$ python -q
>>> import numpy as np
>>> from numpy import linalg as LA
>>> np.set_printoptions(suppress=True, linewidth=140)
>>> rd = lambda a: np.round(a, 4) + 0
>>> J = np.load("block12.npy")
>>> print(J)
[[ 0 -2 -1]
 [ 2  0  4]
 [ 1 -4  0]]
>>> # antisymmetric, zero diagonal
>>> U, s, Vt = LA.svd(J)
>>> print(rd(s))
[4.5826 4.5826 0.    ]
>>> B = U[:, :2] @ np.diag(s[:2]) @ Vt[:2]
>>> print(rd(LA.norm(J - B, 2)), rd(s[2]))
0.0 0.0
>>> print(rd(B))
[[ 0. -2. -1.]
 [ 2.  0.  4.]
 [ 1. -4.  0.]]
>>> print(rd(np.abs(J - B).max()))
0.0
>>> print(np.unique(J.round(6), axis=0).shape)
(3, 3)
>>> print(rd(J @ LA.pinv(J) @ J))
[[ 0. -2. -1.]
 [ 2.  0.  4.]
 [ 1. -4.  0.]]
>>> mat = np.load("arr.npy")
>>> print(mat)
[[-0.33  2.89 -1.28 -1.06]
 [-0.37 -1.29  1.48 -0.44]
 [ 0.26 -6.18  3.52  1.48]
 [ 0.    1.15 -0.74 -0.19]
 [ 0.18  2.71 -2.06 -0.13]
 [ 0.74 -2.02  0.    1.64]]
>>> B = np.array([[7, 5], [7, -6], [3, 0], [1, -8]])
>>> print(LA.matrix_rank(np.vstack([mat, B.T])))
4
>>> print(rd(mat @ B))
[[ 13.02 -10.51]
 [ -7.62   9.41]
 [-29.4   26.54]
 [  5.64  -5.38]
 [ 13.92 -14.32]
 [ -7.32   2.7 ]]
>>> print(rd(np.einsum("ik,kj->ij", mat, B)))
[[ 13.02 -10.51]
 [ -7.62   9.41]
 [-29.4   26.54]
 [  5.64  -5.38]
 [ 13.92 -14.32]
 [ -7.32   2.7 ]]
>>> print(rd(np.einsum("ij,ij->i", mat, mat)))
[11.223   4.185  52.8408  1.9062 11.637   7.3176]
>>> print(LA.matrix_rank(mat @ B))
2
>>> print(np.vstack([mat, B.T]).shape)
(8, 4)
>>> print(rd(np.einsum("ik,kj->ji", mat, B)))
[[ 13.02  -7.62 -29.4    5.64  13.92  -7.32]
 [-10.51   9.41  26.54  -5.38 -14.32   2.7 ]]
>>> rk = LA.matrix_rank(mat)
>>> print(rk)
2
>>> null = LA.svd(mat)[2][rk:].T
>>> print([int(LA.matrix_rank(np.delete(mat, i, axis=0))) for i in range(6)])
[2, 2, 2, 2, 2, 2]
>>> print(np.allclose(mat @ null, 0))
True
>>> print([int(LA.matrix_rank(mat[:, :j + 1])) for j in range(4)])
[1, 2, 2, 2]
>>> print(rd(mat @ null))
[[0. 0.]
 [0. 0.]
 [0. 0.]
 [0. 0.]
 [0. 0.]
 [0. 0.]]
>>> print(null.shape)
(4, 2)
>>> theta = np.radians(90)
>>> r_ = np.eye(4)
>>> r_[2, 2] = r_[0, 0] = np.cos(theta)
>>> r_[2, 0], r_[0, 2] = -np.sin(theta), np.sin(theta)
>>> print(rd(r_))
[[ 0.  0.  1.  0.]
 [ 0.  1.  0.  0.]
 [-1.  0.  0.  0.]
 [ 0.  0.  0.  1.]]
>>> B = mat @ r_.T
>>> print(rd(B))
[[-1.28  2.89  0.33 -1.06]
 [ 1.48 -1.29  0.37 -0.44]
 [ 3.52 -6.18 -0.26  1.48]
 [-0.74  1.15  0.   -0.19]
 [-2.06  2.71 -0.18 -0.13]
 [ 0.   -2.02 -0.74  1.64]]
>>> print(rd(LA.det(r_)), np.trace(r_))
1.0 2.0
